>>> import numpy as np
>>> np.set_printoptions(suppress=True, linewidth=120)
>>> E = np.loadtxt("x.csv", delimiter=",")
>>> E
array([[-2.,  2.,  2.],
       [-2., -1.,  1.],
       [-3., -1., -2.],
       [-2.,  2., -1.],
       [ 1., -1.,  1.],
       [ 3., -3.,  3.],
       [ 3., -2.,  6.],
       [ 6.,  1.,  7.],
       [ 5.,  3.,  8.],
       [ 3.,  6.,  6.],
       [ 4.,  6.,  5.],
       [ 4.,  8.,  5.],
       [ 7.,  9.,  2.],
       [10.,  9.,  0.],
       [12.,  7.,  1.],
       [10.,  8., -2.],
       [ 8.,  5.,  1.],
       [11.,  6.,  0.],
       [11.,  9.,  2.],
       [11.,  7.,  0.],
       [ 9.,  4.,  3.],
       [10.,  6.,  2.],
       [12.,  3.,  3.],
       [14.,  0.,  3.],
       [12., -1.,  2.],
       [13.,  1.,  4.],
       [16.,  0.,  3.],
       [13., -3.,  2.],
       [11., -3.,  1.],
       [ 9., -5.,  1.]])
>>> P = E @ np.linalg.solve(E.T @ E, E.T)
>>> np.linalg.matrix_rank(np.eye(30) - P)
np.int64(27)
>>> vec = np.array([9, 7, 0])
>>> rhs = E @ vec
>>> np.round(np.linalg.solve(E.T @ E, E.T @ rhs), 4) + 0
array([9., 7., 0.])
>>> rhs
array([ -4., -25., -34.,  -4.,   2.,   6.,  13.,  61.,  66.,  69.,  78.,  92., 126., 153., 157., 146., 107., 141.,
       162., 148., 109., 132., 129., 126., 101., 124., 144.,  96.,  78.,  46.])
>>> rng = np.random.default_rng(549819)
>>> rhs = rhs + 0.3 * rng.normal(size=30)
>>> rhs.round(4)
array([ -3.8625, -24.9114, -34.0159,  -3.8027,   2.1437,   6.1935,  13.0528,  60.7396,  65.9883,  68.7981,  77.5351,
        92.3153, 125.4221, 153.3978, 157.3206, 145.7842, 107.1227, 141.0722, 162.0173, 148.194 , 108.8571, 132.0782,
       129.1678, 126.2597, 101.3085, 123.8433, 144.0619,  96.2424,  78.2977,  46.2835])
>>> beta, *_ = np.linalg.lstsq(E, rhs)
>>> beta.round(4)
array([ 9.0166,  6.9839, -0.0184])
>>> [round(float(np.linalg.norm(np.linalg.solve(E.T @ E + lam * np.eye(3), E.T @ rhs))), 2) for lam in (0, 1, 10, 100)]
[11.4, 11.4, 11.33, 10.76]
>>> beta.round()
array([ 9.,  7., -0.])
